>>> import numpy as np
>>> import numpy.linalg as la
>>> np.set_printoptions(precision=3, suppress=True, linewidth=160)
>>> def tidy(a):
...     return np.round(a, 3) + 0
... 
>>> J = np.load("block2.npy")
>>> J
array([[-2, -2, -2,  0, -1, -1],
       [-2, -2, -2,  0, -1, -1],
       [-4, -4, -4, -2, -3, -3]])
>>> np.unique(J.round(6), axis=0).shape
(2, 6)
>>> np.allclose(J[:-1].T @ la.lstsq(J[:-1].T, J[-1])[0], J[-1])
False
>>> la.lstsq(J[:-1].T, J[-1])[2]
np.int32(1)
>>> np.abs(np.diag(la.qr(J)[1])) > 1e-9
array([ True, False, False])
>>> tidy(np.trace(la.pinv(J) @ J))
np.float64(2.0)
>>> U, sv, Vh = la.svd(J)
>>> np.argmax(sv[:-1] / (sv[1:] + 1e-6)) + 1
np.int64(2)
>>> Y = U[:, :2] @ np.diag(sv[:2]) @ Vh[:2]
>>> tidy(Y)
array([[-2., -2., -2.,  0., -1., -1.],
       [-2., -2., -2.,  0., -1., -1.],
       [-4., -4., -4., -2., -3., -3.]])
>>> X = np.load("arr.npy")
>>> X
array([[ 1.1,  0.7,  0.5,  0.5, -2.5, -0.3],
       [ 0.4, -0.4, -0.3,  0.8, -1.1,  0.5],
       [-0.2,  0.5,  0.9,  1.3, -0.5,  0.4],
       [ 1.1,  0.6, -1.8, -1. ,  1.7, -0.3],
       [-0.1, -0.8,  3. , -1.1, -0.4,  0.7],
       [-0.1, -1.9,  0.6,  1.3,  0.3, -2. ],
       [-2.1,  0.4,  0.4,  0.7, -1.4,  0. ],
       [-1.2, -1.3, -0.5,  1.4,  1.5, -0.2],
       [-0.9,  1.4,  1. ,  0. , -0.6, -1.2],
       [-0.2,  0.2,  0. ,  0.1, -0.7, -0.5],
       [ 0.1, -0.4, -1.9, -1.1, -0.4, -1. ],
       [-0.2, -0.9, -1. , -0.3,  2.7,  2.1],
       [-1. , -0.1, -0.6, -0.4,  1.1,  1. ],
       [-1.2,  1.2, -2.5, -0.1,  0.7, -0.8],
       [-2.3,  0.4,  1.7,  0.8,  1.7,  0.6],
       [ 0.2,  1.5, -1. ,  1.4,  0.9,  0.7],
       [ 5.7,  0.6, -2.4,  1.5,  4.8, -1.2],
       [-1.4, -0.4,  0. ,  0.8,  0.6, -2.1],
       [ 0.9,  1.2,  1.3, -0.8, -0.4, -1.3],
       [ 0. ,  0.1,  1. ,  2.5, -1.8,  2. ],
       [-0.4,  0.2,  0.3, -0.2,  0.9,  0.6],
       [-0.4, -1.4, -1.8,  1.3,  0.1,  0. ],
       [-0.7, -1.3,  0.2, -0.1, -2.6,  0.3]])
>>> rng = np.random.default_rng(877)
>>> lab = rng.permutation(6)
>>> Y = X[:, lab] * rng.choice([-1, 1], 6)
>>> Y
array([[ 2.5, -0.7, -0.3,  1.1,  0.5, -0.5],
       [ 1.1,  0.4,  0.5,  0.4, -0.3, -0.8],
       [ 0.5, -0.5,  0.4, -0.2,  0.9, -1.3],
       [-1.7, -0.6, -0.3,  1.1, -1.8,  1. ],
       [ 0.4,  0.8,  0.7, -0.1,  3. ,  1.1],
       [-0.3,  1.9, -2. , -0.1,  0.6, -1.3],
       [ 1.4, -0.4,  0. , -2.1,  0.4, -0.7],
       [-1.5,  1.3, -0.2, -1.2, -0.5, -1.4],
       [ 0.6, -1.4, -1.2, -0.9,  1. , -0. ],
       [ 0.7, -0.2, -0.5, -0.2,  0. , -0.1],
       [ 0.4,  0.4, -1. ,  0.1, -1.9,  1.1],
       [-2.7,  0.9,  2.1, -0.2, -1. ,  0.3],
       [-1.1,  0.1,  1. , -1. , -0.6,  0.4],
       [-0.7, -1.2, -0.8, -1.2, -2.5,  0.1],
       [-1.7, -0.4,  0.6, -2.3,  1.7, -0.8],
       [-0.9, -1.5,  0.7,  0.2, -1. , -1.4],
       [-4.8, -0.6, -1.2,  5.7, -2.4, -1.5],
       [-0.6,  0.4, -2.1, -1.4,  0. , -0.8],
       [ 0.4, -1.2, -1.3,  0.9,  1.3,  0.8],
       [ 1.8, -0.1,  2. ,  0. ,  1. , -2.5],
       [-0.9, -0.2,  0.6, -0.4,  0.3,  0.2],
       [-0.1,  1.4,  0. , -0.4, -1.8, -1.3],
       [ 2.6,  1.3,  0.3, -0.7,  0.2,  0.1]])
>>> U, _, Vh = la.svd(X.T @ Y)
>>> tidy(la.lstsq(X, Y)[0])
array([[ 0.,  0.,  0.,  1.,  0.,  0.],
       [ 0., -1.,  0.,  0.,  0.,  0.],
       [ 0.,  0.,  0.,  0.,  1.,  0.],
       [ 0.,  0.,  0.,  0.,  0., -1.],
       [-1.,  0.,  0.,  0.,  0.,  0.],
       [ 0.,  0.,  1.,  0.,  0.,  0.]])
>>> Xc = (X - X.mean(axis=0)) / X.std(axis=0)
>>> np.argwhere(np.abs(Xc) > 2)
array([[ 4,  2],
       [ 5,  1],
       [11,  5],
       [16,  0],
       [16,  4],
       [19,  3]])
>>> coef = la.lstsq(np.delete(Xc, 2, axis=1), Xc[:, 2])[0]
>>> tidy(1 - np.var(Xc[:, 2] - np.delete(Xc, 2, axis=1) @ coef))
np.float64(0.253)
>>> tidy(coef)
array([-0.178,  0.018,  0.   , -0.385,  0.101])
>>> feats = np.load("mat.npy")
>>> tidy(feats)
array([[-0.688,  0.121, -0.147,  0.617, -0.175,  0.119, -0.257],
       [ 0.229, -0.114, -0.09 , -0.087, -0.145, -0.342, -0.884],
       [ 0.229,  0.201, -0.05 ,  0.233,  0.779,  0.413, -0.271],
       [-0.596, -0.277,  0.154, -0.625,  0.258,  0.218, -0.2  ],
       [ 0.183,  0.18 , -0.31 , -0.234, -0.482,  0.732, -0.125],
       [-0.183,  0.733, -0.435, -0.334,  0.128, -0.333,  0.043],
       [ 0.   , -0.535, -0.812,  0.033,  0.163, -0.069,  0.148]])
>>> # orthonormal columns
>>> q, vecs = la.qr(feats[:, :1])[0], la.qr(feats[:, 1:])[0]
>>> sv = la.svd(q.T @ vecs, compute_uv=False)
>>> tidy(sv)
array([0.])
>>> tidy(la.norm(q @ q.T - vecs @ vecs.T, 2))
np.float64(1.0)
